$ ipython --no-banner

In [1]: import numpy as np

In [2]: np.set_printoptions(precision=2, suppress=True, linewidth=100, sign=" ")

In [3]: def rnd(a):
   ...:     return np.round(a, 2) + 0
   ...: 

In [4]: X = np.load("layer2.npy")

In [5]: X
Out[5]: 
array([[ -2,  -2,  -2,  -2,  -2,  -2,  -2,  -2,  -2,  -2],
       [ -2,  -4,  -4,  -4,  -4,  -4,  -4,  -4,  -4,  -4],
       [ -2,  -4,  -6,  -6,  -6,  -6,  -6,  -6,  -6,  -6],
       [ -2,  -4,  -6,  -8,  -8,  -8,  -8,  -8,  -8,  -8],
       [ -2,  -4,  -6,  -8, -10, -10, -10, -10, -10, -10],
       [ -2,  -4,  -6,  -8, -10, -12, -12, -12, -12, -12],
       [ -2,  -4,  -6,  -8, -10, -12, -14, -14, -14, -14],
       [ -2,  -4,  -6,  -8, -10, -12, -14, -16, -16, -16],
       [ -2,  -4,  -6,  -8, -10, -12, -14, -16, -18, -18],
       [ -2,  -4,  -6,  -8, -10, -12, -14, -16, -18, -20]])

In [6]: # symmetric, so the eigenvalues are real

In [7]: rng = np.random.default_rng(87)

In [8]: z = rng.permutation(10)

In [9]: Y = X[:, z] * rng.choice([-1, 1], 10)

In [10]: Y
Out[10]: 
array([[  2,  -2,  -2,  -2,  -2,  -2,  -2,  -2,   2,  -2],
       [  4,  -4,  -2,  -4,  -4,  -4,  -4,  -4,   4,  -4],
       [  6,  -6,  -2,  -6,  -6,  -6,  -4,  -6,   6,  -6],
       [  8,  -8,  -2,  -8,  -6,  -8,  -4,  -8,   8,  -8],
       [  8, -10,  -2, -10,  -6, -10,  -4, -10,  10, -10],
       [  8, -12,  -2, -12,  -6, -12,  -4, -12,  12, -10],
       [  8, -12,  -2, -14,  -6, -14,  -4, -14,  14, -10],
       [  8, -12,  -2, -14,  -6, -16,  -4, -16,  16, -10],
       [  8, -12,  -2, -14,  -6, -18,  -4, -16,  18, -10],
       [  8, -12,  -2, -14,  -6, -20,  -4, -16,  18, -10]])

In [11]: Uu, _, vt = np.linalg.svd(X.T @ Y)

In [12]: z
Out[12]: array([ 3,  5,  0,  6,  2,  9,  1,  7,  8,  4])

In [13]: rnd(Uu @ vt)
Out[13]: 
array([[ 0.,  0.,  1.,  0.,  0.,  0.,  0.,  0.,  0.,  0.],
       [ 0.,  0.,  0.,  0.,  0.,  0.,  1.,  0.,  0.,  0.],
       [ 0.,  0.,  0.,  0.,  1.,  0.,  0.,  0.,  0.,  0.],
       [-1.,  0.,  0.,  0.,  0.,  0.,  0.,  0.,  0.,  0.],
       [ 0.,  0.,  0.,  0.,  0.,  0.,  0.,  0.,  0.,  1.],
       [ 0.,  1.,  0.,  0.,  0.,  0.,  0.,  0.,  0.,  0.],
       [ 0.,  0.,  0.,  1.,  0.,  0.,  0.,  0.,  0.,  0.],
       [ 0.,  0.,  0.,  0.,  0.,  0.,  0.,  1.,  0.,  0.],
       [ 0.,  0.,  0.,  0.,  0.,  0.,  0.,  0., -1.,  0.],
       [ 0.,  0.,  0.,  0.,  0.,  1.,  0.,  0.,  0.,  0.]])

In [14]: x0 = np.array([3, 0, 3, -2, -2, 2, 1, 0, 2, 2])

In [15]: h = np.maximum(Y @ x0, 0)

In [16]: np.flatnonzero(h > 1e-9)
Out[16]: array([ 0,  1,  2,  3,  4,  5,  6,  7,  8,  9])

In [17]: u = np.array([-2, -3])

In [18]: np.convolve(X[1], u)
Out[18]: array([  4,  14,  20,  20,  20,  20,  20,  20,  20,  20,  12])

In [19]: np.cross(X[1, :3], X[7, :3])
Out[19]: array([ 8, -4,  0])

In [20]: K = np.load("case14.npy")

In [21]: K
Out[21]: 
array([[-1,  1, -3,  2,  0, -4, -2,  2],
       [ 3,  0,  5,  5,  3,  2,  0,  0],
       [ 5,  4,  4,  5,  3, -5, -1, -5],
       [-5,  1,  4,  4,  4, -3,  4, -2],
       [ 5, -3, -3,  0,  2, -2,  3, -1],
       [-4,  1, -5,  1, -5, -4,  5, -1],
       [-4, -5,  0, -1, -4, -1, -5,  2],
       [ 5,  2, -4,  2,  5, -2, -4,  3],
       [-4, -5,  0, -1, -4, -1, -5,  2]])

In [22]: def softmax(z):
    ...:     e = np.exp(z - z.max(axis=-1, keepdims=True))
    ...:     return e / e.sum(axis=-1, keepdims=True)
    ...: 

In [23]: rnd(softmax(10 * K[5]))
Out[23]: array([ 0.,  0.,  0.,  0.,  0.,  0.,  1.,  0.])

In [24]: rnd(softmax(K[5] + -1))
Out[24]: array([ 0.  ,  0.02,  0.  ,  0.02,  0.  ,  0.  ,  0.96,  0.  ])

In [25]: rnd(softmax(K).sum(axis=1))
Out[25]: array([ 1.,  1.,  1.,  1.,  1.,  1.,  1.,  1.,  1.])

In [26]: S = K @ K.T / np.sqrt(8)

In [27]: softmax(S).round(6).argmax(axis=1)
Out[27]: array([ 0,  1,  2,  3,  4,  5,  6,  7,  6])

In [28]: rnd(softmax(S)[5] @ K)
Out[28]: array([-4.,  1., -5.,  1., -5., -4.,  5., -1.])

In [29]: rnd(softmax(S))
Out[29]: 
array([[ 0.8 ,  0.  ,  0.  ,  0.  ,  0.  ,  0.01,  0.  ,  0.19,  0.  ],
       [ 0.  ,  0.99,  0.01,  0.  ,  0.  ,  0.  ,  0.  ,  0.  ,  0.  ],
       [ 0.  ,  0.  ,  1.  ,  0.  ,  0.  ,  0.  ,  0.  ,  0.  ,  0.  ],
       [ 0.  ,  0.  ,  0.  ,  1.  ,  0.  ,  0.  ,  0.  ,  0.  ,  0.  ],
       [ 0.  ,  0.  ,  0.  ,  0.  ,  1.  ,  0.  ,  0.  ,  0.  ,  0.  ],
       [ 0.  ,  0.  ,  0.  ,  0.  ,  0.  ,  1.  ,  0.  ,  0.  ,  0.  ],
       [ 0.  ,  0.  ,  0.  ,  0.  ,  0.  ,  0.  ,  0.5 ,  0.  ,  0.5 ],
       [ 0.  ,  0.  ,  0.  ,  0.  ,  0.  ,  0.  ,  0.  ,  1.  ,  0.  ],
       [ 0.  ,  0.  ,  0.  ,  0.  ,  0.  ,  0.  ,  0.5 ,  0.  ,  0.5 ]])
